$ python -q
>>> import numpy as np
>>> np.set_printoptions(suppress=True, linewidth=140)
>>> def rnd(a):
...     return np.round(a, 3) + 0
... 
>>> arr = np.array([[3, 3, 0, 0, 0, 0],
...     [-3, 0, 0, 0, 0, 0],
...     [-2, 4, 0, 0, 0, 0],
...     [0, 0, 3, 3, 0, 0],
...     [0, 0, -3, 0, 0, 0],
...     [0, 0, -2, 4, 0, 0],
...     [0, 0, 0, 0, 3, 3],
...     [0, 0, 0, 0, -3, 0],
...     [0, 0, 0, 0, -2, 4]])
>>> other = np.c_[arr[:, :5] @ np.array([[1, 3, 2, 0, -1],
...     [0, 3, 2, 0, -3],
...     [1, 3, 0, 1, 1],
...     [-3, -2, 0, -1, 3],
...     [3, 1, -2, -1, 3]]), np.array([-5, 0, -4, 2, -5, -5, -2, 0, 1])]
>>> other
array([[  3,  18,  12,   0, -12,  -5],
       [ -3,  -9,  -6,   0,   3,   0],
       [ -2,   6,   4,   0, -10,  -4],
       [ -6,   3,   0,   0,  12,   2],
       [ -3,  -9,   0,  -3,  -3,  -5],
       [-14, -14,   0,  -6,  10,  -5],
       [  9,   3,  -6,  -3,   9,  -2],
       [ -9,  -3,   6,   3,  -9,   0],
       [ -6,  -2,   4,   2,  -6,   1]])
>>> np.linalg.matrix_rank(other)
np.int64(6)
>>> r0, g = other[1], other[4]
>>> r0 @ g
np.int64(81)
>>> pr = (r0 @ g) / (r0 @ r0) * r0
>>> rnd(pr)
array([-1.8, -5.4, -3.6,  0. ,  1.8,  0. ])
>>> F = np.load("case17.npy")
>>> F
array([[ 2,  0, -2,  2,  2],
       [ 0,  2,  0, -2,  2],
       [-2,  0,  2,  0, -2],
       [ 2, -2,  0,  2,  0],
       [ 2,  2, -2,  0,  2]])
>>> # symmetric, so the eigenvalues are real
>>> ev, vecs = np.linalg.eig(F)
>>> rnd(F @ vecs[:, 0] - ev[0] * vecs[:, 0])
array([0., 0., 0., 0., 0.])
>>> rnd(np.sort(np.linalg.eigvals(F.T)))
array([-1.35 , -0.828,  0.922,  4.828,  6.429])
>>> hat = np.triu(np.array([[1, 3, 5, -1, 3],
...     [0, 0, 3, -1, 1],
...     [-2, 5, -3, 0, -3],
...     [-5, 5, 4, 1, 0],
...     [5, 1, -3, -2, 1]]), 1) + np.eye(5)
>>> other = hat @ F @ np.linalg.inv(hat)
>>> np.trace(other), np.trace(F)
(np.float64(10.0), np.int64(10))
>>> rnd(np.poly(other))
array([  1., -10.,  16.,  48., -16., -32.])
>>> hat @ F - F @ hat
array([[ -6.,   8.,  -6.,  -6., -10.],
       [ -6.,   4.,  -2.,   0.,  -6.],
       [ -6.,   0.,  16.,  -2.,   6.],
       [  0.,  -6.,  -4.,   0.,  -4.],
       [  0.,  -6., -16.,   4., -14.]])
>>> other
array([[  -4.,   26.,  -56.,   16., -178.],
       [  -6.,   24.,  -38.,   14., -122.],
       [  -8.,   18.,   -6.,   10.,  -20.],
       [   2.,   -8.,   14.,   -4.,   44.],
       [   2.,   -4.,    0.,   -2.,    0.]])
>>> np.linalg.cond(other) > 100
np.True_
>>> m1 = np.load("a.npy")
>>> m1
array([[  1,   1,   2,   0,   2,   1,   2,   1,   1,   2],
       [  1, -38,   0,   2,   1,   1,   2,   1,   2,   0],
       [  1,   2,   0,   0,   1,   2,   0,   2,   1,   1],
       [  2,   0,   1, -20,   2,   1,   0,   2,   0,   0],
       [  0,   0,   1,   0,  40,   2,   2,   0,   1,   1],
       [  1,   1,   0,   1,   2,  20,   1,   1,   1,   1],
       [  1,   1,   2,   2,   2,   1,  41,   1,   0,   2],
       [  0,   1,   2,   1,   2,   2,   2, -40,   2,   0],
       [  2,   1,   0,   0,   0,   0,   2,   1,   1,   0],
       [  1,   1,   2,   2,   0,   1,   1,   0,   0,  42]])
>>> other = F / np.sqrt((F ** 2).mean(axis=1, keepdims=True))
>>> np.linalg.matrix_rank(F - F.mean(axis=1, keepdims=True))
np.int64(4)
>>> np.linalg.matrix_rank(other) == np.linalg.matrix_rank(F)
np.True_
>>> rnd(np.linalg.norm(other, axis=1))
array([2.236, 2.236, 2.236, 2.236, 2.236])
>>> rnd(other[3])
array([ 1.291, -1.291,  0.   ,  1.291,  0.   ])
>>> other = np.array([[-2, 2, 3, -1], [3, -3, -1, -3], [-1, 2, -3, 3], [-2, -2, 1, -2]])
>>> K = other + other.T
>>> K
array([[-4,  5,  2, -3],
       [ 5, -6,  1, -5],
       [ 2,  1, -6,  4],
       [-3, -5,  4, -4]])
>>> # symmetric
>>> q, r_ = np.linalg.qr(arr)
>>> rnd(q.T @ q)
array([[1., 0., 0., 0., 0., 0.],
       [0., 1., 0., 0., 0., 0.],
       [0., 0., 1., 0., 0., 0.],
       [0., 0., 0., 1., 0., 0.],
       [0., 0., 0., 0., 1., 0.],
       [0., 0., 0., 0., 0., 1.]])
>>> np.trace(q @ q.T)
np.float64(6.0)
